% ipython --no-banner

In [1]: import numpy as np

In [2]: np.set_printoptions(precision=2, suppress=True, linewidth=140, floatmode="fixed")

In [3]: u = np.array([2, 3, 4, 0, 5, 1, 2, 3])

In [4]: E = u[np.abs(np.subtract.outer(np.arange(8), np.arange(8)))]

In [5]: E
Out[5]: 
array([[2, 3, 4, 0, 5, 1, 2, 3],
       [3, 2, 3, 4, 0, 5, 1, 2],
       [4, 3, 2, 3, 4, 0, 5, 1],
       [0, 4, 3, 2, 3, 4, 0, 5],
       [5, 0, 4, 3, 2, 3, 4, 0],
       [1, 5, 0, 4, 3, 2, 3, 4],
       [2, 1, 5, 0, 4, 3, 2, 3],
       [3, 2, 1, 5, 0, 4, 3, 2]])

In [6]: blk = np.stack([E, 5 * E, E[::-1]])

In [7]: np.linalg.matrix_rank(blk)
Out[7]: array([8, 8, 8])

In [8]: np.linalg.norm(blk, axis=(1, 2))
Out[8]: array([ 24.29, 121.45,  24.29])

In [9]: np.einsum("bij,cij->bc", blk, blk)
Out[9]: 
array([[  590,  2950,   352],
       [ 2950, 14750,  1760],
       [  352,  1760,   590]])

In [10]: blk.sum(axis=0)
Out[10]: 
array([[15, 20, 25,  5, 30, 10, 15, 20],
       [20, 13, 23, 24,  4, 33,  8, 15],
       [25, 23, 12, 22, 27,  2, 33, 10],
       [ 5, 24, 22, 15, 20, 27,  4, 30],
       [30,  4, 27, 20, 15, 22, 24,  5],
       [10, 33,  2, 27, 22, 12, 23, 25],
       [15,  8, 33,  4, 24, 23, 13, 20],
       [20, 15, 10, 30,  5, 25, 20, 15]])

In [11]: other = np.linalg.inv(E)

In [12]: other
Out[12]: 
array([[ 2.68, -1.15, -1.85, -0.15,  1.15, -0.15, -1.85,  1.52],
       [-1.15,  2.31,  0.69, -1.69, -1.31,  1.31,  1.69, -1.85],
       [-1.85,  0.69,  2.31,  0.69, -1.69, -1.31,  1.31, -0.15],
       [-0.15, -1.69,  0.69,  2.31,  0.69, -1.69, -1.31,  1.15],
       [ 1.15, -1.31, -1.69,  0.69,  2.31,  0.69, -1.69, -0.15],
       [-0.15,  1.31, -1.31, -1.69,  0.69,  2.31,  0.69, -1.85],
       [-1.85,  1.69,  1.31, -1.31, -1.69,  0.69,  2.31, -1.15],
       [ 1.52, -1.85, -0.15,  1.15, -0.15, -1.85, -1.15,  2.68]])

In [13]: np.round(np.linalg.slogdet(E)[0], 2)
Out[13]: np.float64(1.0)

In [14]: np.round(np.linalg.det(E) * np.linalg.det(other), 2)
Out[14]: np.float64(1.0)

In [15]: rng = np.random.default_rng(68)

In [16]: z = rng.permutation(8)

In [17]: other = E[:, z] * rng.choice([-1, 1], 8)

In [18]: other
Out[18]: 
array([[ 2,  5,  1, -3, -3, -2,  4,  0],
       [ 1,  0,  5, -2, -2, -3,  3,  4],
       [ 5,  4,  0, -1, -3, -4,  2,  3],
       [ 0,  3,  4, -5, -4,  0,  3,  2],
       [ 4,  2,  3,  0,  0, -5,  4,  3],
       [ 3,  3,  2, -4, -5, -1,  0,  4],
       [ 2,  4,  3, -3, -1, -2,  5,  0],
       [ 3,  0,  4, -2, -2, -3,  1,  5]])

In [19]: U, _, Vt = np.linalg.svd(E.T @ other)

In [20]: np.round(np.linalg.lstsq(E, other)[0], 2) + 0
Out[20]: 
array([[ 0.00,  0.00,  0.00,  0.00,  0.00, -1.00,  0.00,  0.00],
       [ 0.00,  0.00,  0.00,  0.00, -1.00,  0.00,  0.00,  0.00],
       [ 0.00,  0.00,  0.00,  0.00,  0.00,  0.00,  1.00,  0.00],
       [ 0.00,  0.00,  0.00,  0.00,  0.00,  0.00,  0.00,  1.00],
       [ 0.00,  1.00,  0.00,  0.00,  0.00,  0.00,  0.00,  0.00],
       [ 0.00,  0.00,  1.00,  0.00,  0.00,  0.00,  0.00,  0.00],
       [ 1.00,  0.00,  0.00,  0.00,  0.00,  0.00,  0.00,  0.00],
       [ 0.00,  0.00,  0.00, -1.00,  0.00,  0.00,  0.00,  0.00]])

In [21]: u, g = E[6], E[0]

In [22]: u @ u
Out[22]: np.int64(68)

In [23]: u @ g
Out[23]: np.int64(63)

In [24]: p = (u @ g) / (u @ u) * u

In [25]: p
Out[25]: array([1.85, 0.93, 4.63, 0.00, 3.71, 2.78, 1.85, 2.78])

In [26]: round(float(np.linalg.norm(u + g) ** 2 + np.linalg.norm(u - g) ** 2), 2)
Out[26]: 272.0

In [27]: g - p
Out[27]: array([ 0.15,  2.07, -0.63,  0.00,  1.29, -1.78,  0.15,  0.22])

In [28]: w, V = np.linalg.eigh(E)

In [29]: np.abs(V[:, -1]).round(6).argmax()
Out[29]: np.int64(2)

In [30]: np.round(V @ np.diag(w) @ V.T, 2) + 0
Out[30]: 
array([[2.00, 3.00, 4.00, 0.00, 5.00, 1.00, 2.00, 3.00],
       [3.00, 2.00, 3.00, 4.00, 0.00, 5.00, 1.00, 2.00],
       [4.00, 3.00, 2.00, 3.00, 4.00, 0.00, 5.00, 1.00],
       [0.00, 4.00, 3.00, 2.00, 3.00, 4.00, 0.00, 5.00],
       [5.00, 0.00, 4.00, 3.00, 2.00, 3.00, 4.00, 0.00],
       [1.00, 5.00, 0.00, 4.00, 3.00, 2.00, 3.00, 4.00],
       [2.00, 1.00, 5.00, 0.00, 4.00, 3.00, 2.00, 3.00],
       [3.00, 2.00, 1.00, 5.00, 0.00, 4.00, 3.00, 2.00]])

In [31]: np.linalg.svd(E, compute_uv=False)
Out[31]: array([20.78,  7.92,  7.37,  6.25,  1.40,  0.37,  0.16,  0.10])

In [32]: np.abs(V[:, -1])
Out[32]: array([0.34, 0.34, 0.37, 0.36, 0.36, 0.37, 0.34, 0.34])

In [33]: w
Out[33]: array([-7.92, -6.25,  0.10,  0.16,  0.37,  1.40,  7.37, 20.78])

In [34]: np.round(w.sum(), 2), np.trace(E)
Out[34]: (np.float64(16.0), np.int64(16))

In [35]: (w > 1e-8).sum(), (w < -1e-8).sum()
Out[35]: (np.int64(6), np.int64(2))

In [36]: F = np.load("m.npy")

In [37]: F
Out[37]: 
array([[ -8,   6,   3,  -2,  -9,  -9,   0,   0],
       [ -7,  14,   6,   6, -16,  -1,   4,   2],
       [-11,   7,  11,  14, -20,   1,  -2,   5],
       [ -6,   1,  15,  20, -24,  -4,  -6,  10],
       [ -1,  10,  15,  16, -22,   3,  -8,   8],
       [ -8,   6,  14,  20, -26,  11,   1,  12],
       [  0,  10,  12,  20, -28,  16,   0,  15],
       [ -8,   4,  17,  28, -22,  14,   9,  20],
       [-12,  -4,  22,  26, -15,  18,   8,  21],
       [ -6,  -6,  24,  23, -24,  15,  12,  19],
       [-10, -14,  27,  22, -16,   7,  15,  10],
       [ -5, -21,  25,  24, -17,   0,  20,  10],
       [-14, -17,  24,  15, -21,   2,  21,   6],
       [-13, -26,  23,  13, -29,   4,  12,   4],
       [ -6, -18,  32,  16, -20,  -4,  14,  11],
       [ -4, -26,  41,  15, -12,  -1,   6,  15],
       [ -3, -23,  40,  17, -14,  -4,   3,  20],
       [ -2, -15,  45,  21,  -6,  -8,   4,  14],
       [ -6, -20,  46,  18, -13,  -6,  -3,  14],
       [ -1, -23,  45,  18, -14,  -9,   0,  12],
       [  0, -30,  50,  13, -17, -18,   2,  14],
       [ -7, -25,  54,   8, -24, -27,  -2,  12],
       [ -8, -33,  53,   0, -16, -29,   1,  19],
       [  0, -30,  60,  -2, -22, -28,  -7,  20],
       [ -8, -25,  64,  -6, -28, -27,  -4,  26],
       [-16, -34,  60,  -3, -34, -36,  -3,  29],
       [-23, -25,  63, -12, -40, -33, -10,  23],
       [-25, -29,  70, -19, -36, -40,  -2,  15],
       [-23, -24,  69, -15, -41, -49,  -2,  14],
       [-27, -20,  75, -19, -32, -44, -11,  22]])

In [38]: vec = np.array([0, 2, 0, 2, 1, 0, 2, 0])

In [39]: target = F @ vec

In [40]: target
Out[40]: 
array([  -1,   32,   18,    6,   14,   28,   32,   60,   45,   34,   30,   29,   17,  -31,    4,  -22,  -20,   14,  -23,  -24,  -47,  -62,
        -80, -100,  -98, -114, -134, -136, -123, -132])

In [41]: np.round(np.linalg.pinv(F) @ F, 2) + 0
Out[41]: 
array([[1.00, 0.00, 0.00, 0.00, 0.00, 0.00, 0.00, 0.00],
       [0.00, 1.00, 0.00, 0.00, 0.00, 0.00, 0.00, 0.00],
       [0.00, 0.00, 1.00, 0.00, 0.00, 0.00, 0.00, 0.00],
       [0.00, 0.00, 0.00, 1.00, 0.00, 0.00, 0.00, 0.00],
       [0.00, 0.00, 0.00, 0.00, 1.00, 0.00, 0.00, 0.00],
       [0.00, 0.00, 0.00, 0.00, 0.00, 1.00, 0.00, 0.00],
       [0.00, 0.00, 0.00, 0.00, 0.00, 0.00, 1.00, 0.00],
       [0.00, 0.00, 0.00, 0.00, 0.00, 0.00, 0.00, 1.00]])

In [42]: np.round(np.linalg.lstsq(F, target)[0], 2) + 0
Out[42]: array([0.00, 2.00, 0.00, 2.00, 1.00, 0.00, 2.00, 0.00])

In [43]: target = target + 0.05 * rng.normal(size=30)

In [44]: target
Out[44]: 
array([  -0.96,   32.03,   17.90,    6.07,   14.03,   28.03,   32.00,   59.96,   45.07,   34.03,   30.03,   29.00,   17.05,  -30.99,
          4.06,  -22.03,  -19.95,   13.92,  -23.11,  -23.99,  -47.01,  -61.99,  -79.96, -100.08,  -98.02, -114.00, -133.94, -136.01,
       -122.98, -132.06])

In [45]: coef, *_ = np.linalg.lstsq(F, target)

In [46]: coef.round(2) + 0
Out[46]: array([0.00, 2.00, 0.00, 2.00, 1.00, 0.00, 2.00, 0.00])

In [47]: np.round(F.T @ (target - F @ coef), 2) + 0
Out[47]: array([0.00, 0.00, 0.00, 0.00, 0.00, 0.00, 0.00, 0.00])
